$ python3 -q
>>> import numpy as np
>>> import numpy.linalg as la
>>> np.set_printoptions(precision=2, suppress=True, linewidth=140)
>>> def rnd(a):
...     return np.round(a, 2) + 0
... 
>>> W0 = np.load("test9.npy")
>>> W0
array([[-0.52,  1.  , -1.08, -2.46, -1.36,  2.46,  1.06, -3.28,  0.8 ,  0.34,  0.16],
       [ 0.03,  3.43, -0.09,  1.29,  1.37, -0.46,  0.62,  0.06,  0.91,  0.85, -1.95],
       [-0.86,  2.04, -1.67, -3.54, -2.  ,  3.7 ,  1.71, -4.96,  1.39,  0.68, -0.07],
       [-0.01, -2.45,  1.27, -2.65, -2.01,  3.12,  1.52, -1.48,  0.45,  2.45, -0.29],
       [-1.12,  2.68, -1.36,  2.74, -0.11, -2.52, -1.26,  1.73,  0.25, -1.59, -0.29],
       [-2.22, -2.  ,  0.15, -1.81, -5.59,  2.85,  0.88, -0.61,  1.14,  2.1 , -0.18],
       [-0.16, -0.48,  0.78, -0.32, -0.81,  0.9 ,  0.66,  0.15,  0.41,  1.45, -0.77],
       [-0.35,  6.19, -1.68, -4.38, -0.34,  5.53,  3.78, -7.55,  2.91,  2.77, -2.59],
       [ 1.48,  0.28, -0.28, -0.53,  2.89, -0.47, -0.19, -1.13, -0.79, -1.32,  0.83],
       [ 0.14, -0.12, -0.43, -2.75, -0.64,  2.53,  1.12, -3.1 ,  0.39,  0.53,  0.37]])
>>> # looks like rank 4
>>> Uu, sig, Vh = la.svd(W0)
>>> rnd(sig)
array([18.07,  9.88,  6.08,  4.33,  0.  ,  0.  ,  0.  ,  0.  ,  0.  ,  0.  ])
>>> np.argmax(sig[:-1] / (sig[1:] + 1e-6)) + 1
np.int64(4)
>>> Y = Uu[:, :4] @ np.diag(sig[:4]) @ Vh[:4]
>>> rnd(la.norm(W0 - Y, 2)), rnd(sig[4])
(np.float64(0.0), np.float64(0.0))
>>> la.matrix_rank(Y)
np.int64(4)
>>> rnd(np.abs(W0 - Y).max())
np.float64(0.0)
>>> rnd(Y)
array([[-0.52,  1.  , -1.08, -2.46, -1.36,  2.46,  1.06, -3.28,  0.8 ,  0.34,  0.16],
       [ 0.03,  3.43, -0.09,  1.29,  1.37, -0.46,  0.62,  0.06,  0.91,  0.85, -1.95],
       [-0.86,  2.04, -1.67, -3.54, -2.  ,  3.7 ,  1.71, -4.96,  1.39,  0.68, -0.07],
       [-0.01, -2.45,  1.27, -2.65, -2.01,  3.12,  1.52, -1.48,  0.45,  2.45, -0.29],
       [-1.12,  2.68, -1.36,  2.74, -0.11, -2.52, -1.26,  1.73,  0.25, -1.59, -0.29],
       [-2.22, -2.  ,  0.15, -1.81, -5.59,  2.85,  0.88, -0.61,  1.14,  2.1 , -0.18],
       [-0.16, -0.48,  0.78, -0.32, -0.81,  0.9 ,  0.66,  0.15,  0.41,  1.45, -0.77],
       [-0.35,  6.19, -1.68, -4.38, -0.34,  5.53,  3.78, -7.55,  2.91,  2.77, -2.59],
       [ 1.48,  0.28, -0.28, -0.53,  2.89, -0.47, -0.19, -1.13, -0.79, -1.32,  0.83],
       [ 0.14, -0.12, -0.43, -2.75, -0.64,  2.53,  1.12, -3.1 ,  0.39,  0.53,  0.37]])
>>> X = np.loadtxt("case10.csv", delimiter=",")
>>> X
array([[ 0.,  1., -7.,  4.,  7.,  5.],
       [ 1.,  0.,  0.,  0.,  0.,  0.],
       [-7.,  0.,  0.,  0.,  0.,  0.],
       [ 4.,  0.,  0.,  0.,  0.,  0.],
       [ 7.,  0.,  0.,  0.,  0.,  0.],
       [ 5.,  0.,  0.,  0.,  0.,  0.]])
>>> Uu, sig, Vh = la.svd(X)
>>> V = Vh[:(sig > 1e-8).sum()]
>>> rng = np.random.default_rng(790)
>>> x0 = X[2] + 4 * X[3] + rng.integers(2) * np.eye(6)[3]
>>> x0
array([9., 0., 0., 0., 0., 0.])
>>> rnd(la.norm(x0 - V.T @ V @ x0))
np.float64(0.0)
>>> Uu, sig, Vh = la.svd(X, full_matrices=False)
>>> np.allclose(Uu * sig @ Vh, X)
True
>>> Uu.shape, sig.shape, Vh.shape
((6, 6), (6,), (6, 6))
>>> rnd(sig / sig[0])
array([1., 1., 0., 0., 0., 0.])
>>> rnd(Uu.T @ X @ Vh.T)
array([[11.83,  0.  ,  0.  ,  0.  ,  0.  ,  0.  ],
       [ 0.  , 11.83,  0.  ,  0.  ,  0.  ,  0.  ],
       [ 0.  ,  0.  ,  0.  ,  0.  ,  0.  ,  0.  ],
       [ 0.  ,  0.  ,  0.  ,  0.  ,  0.  ,  0.  ],
       [ 0.  ,  0.  ,  0.  ,  0.  ,  0.  ,  0.  ],
       [ 0.  ,  0.  ,  0.  ,  0.  ,  0.  ,  0.  ]])
>>> lab = rng.permutation(6)
>>> lab
array([0, 4, 2, 3, 1, 5])
>>> Y = X[lab][:, lab]
>>> np.allclose(Y, X)
False
>>> rnd(la.det(Y)), rnd(la.det(X[lab]))
(np.float64(0.0), np.float64(0.0))
>>> K = np.array([[-8, 5, 8, -5],
...     [-1, -2, 5, -9],
...     [8, 0, 1, 2],
...     [-8, 0, -2, -4],
...     [-4, -5, 9, -5],
...     [-9, 2, 9, 0],
...     [9, -3, -7, -7]])
>>> K[-1] = K[0] + 5 * K[1]
>>> K
array([[ -8,   5,   8,  -5],
       [ -1,  -2,   5,  -9],
       [  8,   0,   1,   2],
       [ -8,   0,  -2,  -4],
       [ -4,  -5,   9,  -5],
       [ -9,   2,   9,   0],
       [-13,  -5,  33, -50]])
>>> # row 6 is much longer than the rest
>>> r0, g = K[4], K[1]
>>> r0 @ g
np.int64(104)
>>> pr = (r0 @ g) / (r0 @ r0) * r0
>>> rnd(pr)
array([-2.83, -3.54,  6.37, -3.54])
>>> (g - pr) @ r0
np.float64(0.0)
>>> la.matrix_rank(np.outer(r0, g))
np.int64(1)
>>> hat = K @ la.solve(K.T @ K, K.T)
>>> la.matrix_rank(np.eye(7) - hat)
np.int64(3)
>>> Y = np.c_[K[:, :1] @ np.array([[-1]]), np.array([2, 6, 0, 3, 7, 6, 3])]
>>> Y
array([[ 8,  2],
       [ 1,  6],
       [-8,  0],
       [ 8,  3],
       [ 4,  7],
       [ 9,  6],
       [13,  3]])
>>> la.matrix_rank(np.c_[K, Y])
np.int64(5)
>>> rnd(la.lstsq(K, Y[:, 0])[0])
array([-1.,  0.,  0.,  0.])
>>> rnd(la.norm(la.qr(K)[0].T @ Y, axis=0) ** 2 / ((Y ** 2).sum(axis=0) + 1e-12))
array([1.  , 0.72])
>>> rnd(la.norm(Y - K @ la.lstsq(K, Y)[0], axis=0))
array([0.  , 6.29])
>>> t3 = np.stack([K, -3 * K, K[::-1]])
>>> t3.sum(axis=0)
array([[  3, -15,  17, -40],
       [ -7,   6,  -1,  18],
       [-20,  -5,   7,  -9],
       [  8,   0,   2,   4],
       [ 16,  10, -17,  12],
       [ 17,  -6, -13,  -9],
       [ 18,  15, -58,  95]])
>>> t3.shape
(3, 7, 4)
>>> np.einsum("bij,cij->bc", t3, t3)
array([[  4538, -13614,   1304],
       [-13614,  40842,  -3912],
       [  1304,  -3912,   4538]])
>>> M = (rng.random((9, 9)) < 0.3) + np.eye(9)
>>> M /= M.sum(axis=1, keepdims=True)
>>> rnd(M)
array([[0.25, 0.  , 0.  , 0.25, 0.  , 0.  , 0.  , 0.25, 0.25],
       [0.2 , 0.4 , 0.  , 0.2 , 0.  , 0.  , 0.2 , 0.  , 0.  ],
       [0.  , 0.  , 0.67, 0.  , 0.  , 0.33, 0.  , 0.  , 0.  ],
       [0.  , 0.  , 0.  , 0.33, 0.33, 0.  , 0.  , 0.  , 0.33],
       [0.  , 0.25, 0.  , 0.  , 0.5 , 0.  , 0.  , 0.  , 0.25],
       [0.  , 0.  , 0.  , 0.  , 0.25, 0.25, 0.25, 0.25, 0.  ],
       [0.  , 0.  , 0.  , 0.  , 0.5 , 0.  , 0.5 , 0.  , 0.  ],
       [0.17, 0.17, 0.  , 0.  , 0.17, 0.17, 0.  , 0.33, 0.  ],
       [0.  , 0.25, 0.  , 0.25, 0.25, 0.  , 0.  , 0.  , 0.25]])
>>> Y = M / np.sqrt((M ** 2).mean(axis=1, keepdims=True))
>>> la.matrix_rank(M - M.mean(axis=1, keepdims=True))
np.int64(8)
>>> rnd(Y[7])
array([1.06, 1.06, 0.  , 0.  , 1.06, 1.06, 0.  , 2.12, 0.  ])
>>> rnd(la.norm(Y, axis=1))
array([3., 3., 3., 3., 3., 3., 3., 3., 3.])
>>> Y = M + rng.integers(-2, 3, (9, 7)) @ rng.integers(-2, 3, (7, 9))
>>> rnd(Y)
array([[  5.25,   4.  ,  -1.  ,  -0.75,   8.  ,   1.  ,   4.  ,   3.25,   2.25],
       [  0.2 ,  -4.6 ,  -1.  ,  -0.8 , -14.  ,   1.  ,  -5.8 ,  -4.  ,   7.  ],
       [ -4.  ,   1.  ,   7.67,   5.  ,  -5.  ,   0.33,  -4.  ,  -2.  ,  -2.  ],
       [  2.  ,   2.  ,   1.  ,   3.33,  -4.67,   1.  ,  -5.  ,  -5.  ,  10.33],
       [ -3.  ,  -7.75,   1.  ,   5.  ,  -2.5 ,  -2.  ,  -6.  ,  -9.  ,  -8.75],
       [  3.  ,  -3.  ,  -4.  ,   1.  ,   1.25,   8.25,  -4.75,  -1.75,  10.  ],
       [  4.  ,  10.  ,   1.  ,   0.  ,   2.5 ,  -4.  ,   3.5 ,   0.  ,   9.  ],
       [ -3.83,   2.17,   5.  ,  -2.  ,  -6.83,  -4.83,   3.  ,   4.33,  -6.  ],
       [  0.  ,  13.25,   3.  ,   1.25,   2.25,  -4.  ,   5.  ,   2.  ,   7.25]])
>>> rnd(la.svd(Y - M, compute_uv=False))
array([29.05, 24.43, 19.37, 12.05,  7.19,  3.11,  0.78,  0.  ,  0.  ])
>>> la.matrix_rank(Y - M, tol=1e-8)
np.int64(7)
>>> data = np.array([[-9, -6, -3],
...     [0, 0, 0],
...     [6, 4, 2],
...     [3, 2, 1],
...     [6, 4, 2],
...     [9, 6, 3],
...     [3, 2, 1],
...     [-9, -6, -3],
...     [9, 6, 3]])
>>> data
array([[-9, -6, -3],
       [ 0,  0,  0],
       [ 6,  4,  2],
       [ 3,  2,  1],
       [ 6,  4,  2],
       [ 9,  6,  3],
       [ 3,  2,  1],
       [-9, -6, -3],
       [ 9,  6,  3]])
>>> r = la.matrix_rank(data)
>>> r
np.int64(1)
>>> N = la.svd(data)[2][r:].T
>>> [int(la.matrix_rank(data[:, :j + 1])) for j in range(3)]
[1, 1, 1]
>>> np.allclose(data @ N, 0)
True
>>> [int(la.matrix_rank(np.delete(data, i, axis=0))) for i in range(9)]
[1, 1, 1, 1, 1, 1, 1, 1, 1]
>>> rnd(data @ N)
array([[0., 0.],
       [0., 0.],
       [0., 0.],
       [0., 0.],
       [0., 0.],
       [0., 0.],
       [0., 0.],
       [0., 0.],
       [0., 0.]])
>>> N.shape
(3, 2)
>>> [int(la.matrix_rank(data[:i])) for i in range(1, len(data) + 1)]
[1, 1, 1, 1, 1, 1, 1, 1, 1]
>>> rnd(N @ N.T)
array([[ 0.36, -0.43, -0.21],
       [-0.43,  0.71, -0.14],
       [-0.21, -0.14,  0.93]])
>>> rnd(data @ la.pinv(data) @ data)
array([[-9., -6., -3.],
       [ 0.,  0.,  0.],
       [ 6.,  4.,  2.],
       [ 3.,  2.,  1.],
       [ 6.,  4.,  2.],
       [ 9.,  6.,  3.],
       [ 3.,  2.,  1.],
       [-9., -6., -3.],
       [ 9.,  6.,  3.]])
>>> np.allclose(data[:-1].T @ la.lstsq(data[:-1].T, data[-1])[0], data[-1])
True
>>> rnd(np.trace(la.pinv(data) @ data))
np.float64(1.0)
>>> np.unique(data.round(6), axis=0).shape
(5, 3)
>>> Uu, sig, Vh = la.svd(data)
>>> V = Vh[:(sig > 1e-8).sum()]
>>> x0 = data[5] + 2 * data[7] + rng.integers(2) * np.eye(3)[2]
>>> x0
array([-9., -6., -2.])
>>> np.allclose(V.T @ V @ x0, x0)
False
>>> rnd(np.diag(V.T @ V))
array([0.64, 0.29, 0.07])
>>> la.matrix_rank(np.vstack([data, x0]))
np.int64(2)
>>> Y = data[0, 0] * data[1:] - np.outer(data[1:, 0], data[0])
>>> Y
array([[0, 0, 0],
       [0, 0, 0],
       [0, 0, 0],
       [0, 0, 0],
       [0, 0, 0],
       [0, 0, 0],
       [0, 0, 0],
       [0, 0, 0]])
>>> rnd(data[:, 0] / data[0, 0])
array([ 1.  ,  0.  , -0.67, -0.33, -0.67, -1.  , -0.33,  1.  , -1.  ])
>>> np.flatnonzero(~Y.round(6).any(axis=1))
array([0, 1, 2, 3, 4, 5, 6, 7])
>>> arr = np.load("w.npy")
>>> arr
array([[1, 0, 1, 0],
       [0, 1, 0, 2],
       [2, 0, 2, 0],
       [0, 0, 0, 1]])
>>> r = la.matrix_rank(arr)
>>> r
np.int64(3)
>>> N = la.svd(arr)[2][r:].T
>>> [int(la.matrix_rank(arr[:i])) for i in range(1, len(arr) + 1)]
[1, 2, 2, 3]
>>> [int(la.matrix_rank(arr[:, :j + 1])) for j in range(4)]
[1, 2, 2, 3]
>>> arr @ N
array([[0.],
       [0.],
       [0.],
       [0.]])
>>> mat = np.load("mat.npy")
>>> mat
array([[-2,  2,  0,  0,  0,  4,  5],
       [-2,  5,  0, -1,  0, -2, -1],
       [ 0,  0, -3,  0,  5,  0,  0],
       [-2, -2,  0, -5,  0,  1,  2],
       [ 0,  0,  1,  0,  3,  0,  0],
       [-2,  0,  0,  0,  0, -2, -4],
       [ 2,  0,  0,  0,  0,  1, -4]])
>>> # 2 groups of indices that never mix
>>> np.trace(mat)
np.int64(-8)
>>> la.matrix_power(mat, 2)
array([[  2,   6,   0,  -2,   0, -15, -48],
       [ -2,  23,   0,   0,   0, -16,  -5],
       [  0,   0,  14,   0,   0,   0,   0],
       [ 20,  -4,   0,  27,   0,  -9, -30],
       [  0,   0,   0,   0,  14,   0,   0],
       [  0,  -4,   0,   0,   0,  -8,  14],
       [-14,   4,   0,   0,   0,   2,  22]])
>>> (mat + mat.T) / 2
array([[-2. ,  0. ,  0. , -1. ,  0. ,  1. ,  3.5],
       [ 0. ,  5. ,  0. , -1.5,  0. , -1. , -0.5],
       [ 0. ,  0. , -3. ,  0. ,  3. ,  0. ,  0. ],
       [-1. , -1.5,  0. , -5. ,  0. ,  0.5,  1. ],
       [ 0. ,  0. ,  3. ,  0. ,  3. ,  0. ,  0. ],
       [ 1. , -1. ,  0. ,  0.5,  0. , -2. , -1.5],
       [ 3.5, -0.5,  0. ,  1. ,  0. , -1.5, -4. ]])
>>> E = np.load("x.npy")
>>> E
array([[ 0.53,  1.11,  1.15, -2.21,  4.5 , -0.49,  3.81],
       [-1.93,  3.6 , -1.37, -1.39, -0.22, -0.08,  0.18],
       [ 0.93,  0.82, -1.73, -1.86,  4.87, -0.86,  4.8 ],
       [-0.23,  1.92, -2.37, -1.86, -1.89, -0.83,  0.31],
       [ 1.49,  2.43, -1.06, -2.89,  2.82, -0.44,  3.48],
       [ 0.1 ,  2.52, -0.53, -2.77,  3.32, -2.54,  3.5 ],
       [ 1.49,  1.28, -1.51, -2.65,  2.8 ,  1.32,  3.66],
       [ 0.36,  2.45, -2.79, -1.3 ,  2.45, -1.01,  3.76],
       [ 1.42, -0.7 , -0.47, -2.24,  4.07, -1.52,  4.78],
       [-2.65,  1.78, -1.25, -4.94, -2.16, -0.61,  0.95],
       [ 1.51,  2.24, -0.46, -2.11,  2.48, -2.51,  4.49],
       [-2.32,  0.36, -1.41, -3.1 , -1.42, -1.61, -0.27],
       [-0.76,  2.3 , -2.38, -2.18, -1.2 , -0.59, -0.93],
       [-1.2 ,  0.63, -0.85, -2.44, -1.44, -0.84, -0.16],
       [ 1.26,  1.94, -3.46, -0.28,  2.84, -0.4 ,  4.1 ],
       [ 0.57,  3.11, -0.93, -1.66,  4.54, -1.49,  3.7 ],
       [ 0.15,  0.82, -1.4 , -2.3 ,  2.72, -0.31,  2.69],
       [ 1.2 ,  0.3 , -0.93, -2.38,  4.67,  0.98,  5.95],
       [ 2.01, -0.49,  0.33, -3.02,  0.86,  0.27,  5.31],
       [ 0.39,  1.33, -2.16, -2.76,  2.51, -0.08,  3.53],
       [-1.8 ,  1.91, -0.95, -2.48, -2.03,  0.85, -3.46],
       [ 0.27,  0.19, -2.25, -2.69,  2.67, -0.69,  3.68],
       [ 0.29,  3.25, -2.46, -0.86,  1.24, -0.67,  5.12],
       [-2.81,  1.34, -1.3 , -1.56, -2.  , -0.84,  1.3 ],
       [-1.14, -0.36, -0.31, -2.62,  3.6 ,  0.92,  3.23],
       [-0.41,  3.25, -1.47, -3.15, -1.48, -0.84,  0.05],
       [-1.2 ,  0.51, -0.62, -3.27, -1.21, -2.31, -0.32],
       [-0.11,  2.1 , -0.43, -1.95, -0.06, -0.35, -1.27]])
>>> def softmax(z):
...     e = np.exp(z - z.max(axis=-1, keepdims=True))
...     return e / e.sum(axis=-1, keepdims=True)
... 
>>> rnd(softmax(mat).sum(axis=1))
array([1., 1., 1., 1., 1., 1., 1.])
>>> rnd(softmax(mat[4] + -3))
array([0.04, 0.04, 0.1 , 0.04, 0.72, 0.04, 0.04])
>>> S = mat @ mat.T / np.sqrt(7)
>>> rnd(softmax(S))
array([[1.  , 0.  , 0.  , 0.  , 0.  , 0.  , 0.  ],
       [0.  , 1.  , 0.  , 0.  , 0.  , 0.  , 0.  ],
       [0.  , 0.  , 1.  , 0.  , 0.  , 0.  , 0.  ],
       [0.  , 0.  , 0.  , 1.  , 0.  , 0.  , 0.  ],
       [0.01, 0.01, 0.66, 0.01, 0.31, 0.01, 0.01],
       [0.  , 0.01, 0.  , 0.  , 0.  , 0.98, 0.  ],
       [0.  , 0.  , 0.  , 0.  , 0.  , 0.02, 0.98]])
>>> rnd(softmax(S + np.triu(np.full(S.shape, -np.inf), 1)))
array([[1.  , 0.  , 0.  , 0.  , 0.  , 0.  , 0.  ],
       [0.  , 1.  , 0.  , 0.  , 0.  , 0.  , 0.  ],
       [0.  , 0.  , 1.  , 0.  , 0.  , 0.  , 0.  ],
       [0.  , 0.  , 0.  , 1.  , 0.  , 0.  , 0.  ],
       [0.01, 0.01, 0.67, 0.01, 0.31, 0.  , 0.  ],
       [0.  , 0.01, 0.  , 0.  , 0.  , 0.99, 0.  ],
       [0.  , 0.  , 0.  , 0.  , 0.  , 0.02, 0.98]])
>>> rnd(softmax(S)[4] @ mat)
array([-0.04,  0.04, -1.66, -0.04,  4.21,  0.01, -0.01])
>>> cen = E - E.mean(axis=0)
>>> Uu, sig, Vh = la.svd(cen, full_matrices=False)
>>> la.matrix_rank(cen)
np.int64(7)
>>> np.searchsorted(np.cumsum(sig ** 2) / (sig ** 2).sum(), 0.9) + 1
np.int64(4)
>>> rnd(sig)
array([18.06,  7.04,  5.55,  5.24,  4.3 ,  3.94,  3.24])
>>> np.abs(Vh[0]).argmax()
np.int64(4)
>>> (np.sign(Uu[:, 0]) == np.sign(Uu[0, 0])).astype(int)
array([1, 0, 1, 0, 1, 1, 1, 1, 1, 0, 1, 0, 0, 0, 1, 1, 1, 1, 1, 1, 0, 1, 1, 0, 1, 0, 0, 0])
